$ ipython --no-banner

In [1]: import numpy as np

In [2]: from numpy import linalg as LA

In [3]: np.set_printoptions(precision=2, suppress=True, linewidth=140)

In [4]: def tidy(a):
   ...:     return np.round(a, 2) + 0
   ...: 

In [5]: A = np.loadtxt("layer12.csv", delimiter=",")

In [6]: print(A)
[[ 0.78 -1.52  4.7 ]
 [ 3.15 -3.84  0.59]
 [ 2.11 -4.18  1.75]
 [-1.53 -2.01 -4.32]
 [-4.94 -0.22  0.73]
 [ 3.5   3.32 -1.31]
 [-2.78  4.15 -0.27]
 [ 3.88 -2.17  2.28]
 [ 0.95  2.84  4.  ]
 [-4.35  1.73 -1.76]
 [-0.52  0.04  4.97]
 [ 3.15  3.78 -0.86]
 [ 4.84  0.96 -0.84]
 [-3.96 -0.76 -2.95]
 [ 3.49  3.15 -1.7 ]
 [ 4.25  1.34 -2.27]
 [ 2.62  2.75  3.26]
 [-4.29  2.57 -0.16]
 [-0.52 -0.1  -4.97]
 [ 0.97 -1.93  4.51]
 [ 3.36 -2.76 -2.47]
 [ 4.04  1.67 -2.42]
 [ 0.8  -0.33 -4.92]
 [ 1.13 -1.48 -4.64]
 [ 4.89  0.26 -1.03]
 [ 1.61  3.81  2.81]
 [-0.88  1.39 -4.72]
 [-3.97  3.03  0.25]]

In [7]: cen = A - A.mean(axis=1)
---------------------------------------------------------------------------
ValueError                                Traceback (most recent call last)
Cell In[7], line 1
----> 1 cen = A - A.mean(axis=1)

ValueError: operands could not be broadcast together with shapes (28,3) (28,) 

In [8]: cen = A - A.mean(axis=0)

In [9]: U, sv, Vt = LA.svd(cen, full_matrices=False)

In [10]: print(tidy(cen.mean(axis=0)))
[0. 0. 0.]

In [11]: print(tidy(sv))
[16.57 15.57 12.35]

In [12]: print(tidy(Vt[0] * np.sign(Vt[0, np.abs(Vt[0]).argmax()])))
[ 0.79 -0.14  0.59]

In [13]: print(tidy((sv ** 2).sum() ** 2 / (sv ** 4).sum()))
2.85

In [14]: print(np.abs(U[:, 0]).argmax())
13

In [15]: lab = A[:, 1] > np.median(A[:, 1])

In [16]: r0 = A[lab].mean(axis=0) - A[~lab].mean(axis=0)

In [17]: print(tidy(r0))
[ 0.18  4.11 -0.02]

In [18]: print(lab.astype(int))
[0 0 0 0 0 1 1 0 1 1 0 1 1 0 1 1 1 1 0 0 0 1 0 0 0 1 1 1]

In [19]: J = np.loadtxt("case3.csv", delimiter=",")

In [20]: print(J)
[[ 0.6  0.9  1.6 -1.9 -2.8  1.3  0.6]
 [ 0.7 -0.8 -0.3 -0.3 -2.  -0.5 -1.1]
 [ 0.1 -1.4  1.2  0.   0.2 -0.1  0.5]]

In [21]: B = J / LA.norm(J, axis=1)
---------------------------------------------------------------------------
ValueError                                Traceback (most recent call last)
Cell In[21], line 1
----> 1 B = J / LA.norm(J, axis=1)

ValueError: operands could not be broadcast together with shapes (3,7) (3,) 

In [22]: B = J / LA.norm(J, axis=1, keepdims=True)

In [23]: C2 = B @ B.T

In [24]: print((np.abs(C2) > 0.9).astype(int))
[[1 0 0]
 [0 1 0]
 [0 0 1]]

In [25]: print(tidy(np.degrees(np.arccos(np.clip(C2[0, 1], -1, 1)))))
67.8

In [26]: print((C2 - 2 * np.eye(3)).round(6).argmax(axis=1))
[1 0 0]

In [27]: def softmax(z):
    ...:     e = np.exp(z - z.max(axis=-1, keepdims=True))
    ...:     return e / e.sum(axis=-1, keepdims=True)
    ...: 

In [28]: print(tidy(softmax(J[2])))
[0.12 0.03 0.35 0.11 0.13 0.1  0.17]

In [29]: print(tidy(softmax(J).sum(axis=1)))
[1. 1. 1.]

In [30]: S = J @ J.T / np.sqrt(7)

In [31]: print(softmax(S).round(6).argmax(axis=1))
[0 1 2]

In [32]: print(tidy(softmax(S + np.triu(np.full(S.shape, -np.inf), 1))))
[[1.   0.   0.  ]
 [0.27 0.73 0.  ]
 [0.18 0.16 0.66]]

In [33]: print(tidy(softmax(S)[2] @ J))
[ 0.29 -0.88  1.04 -0.4  -0.7   0.09  0.27]
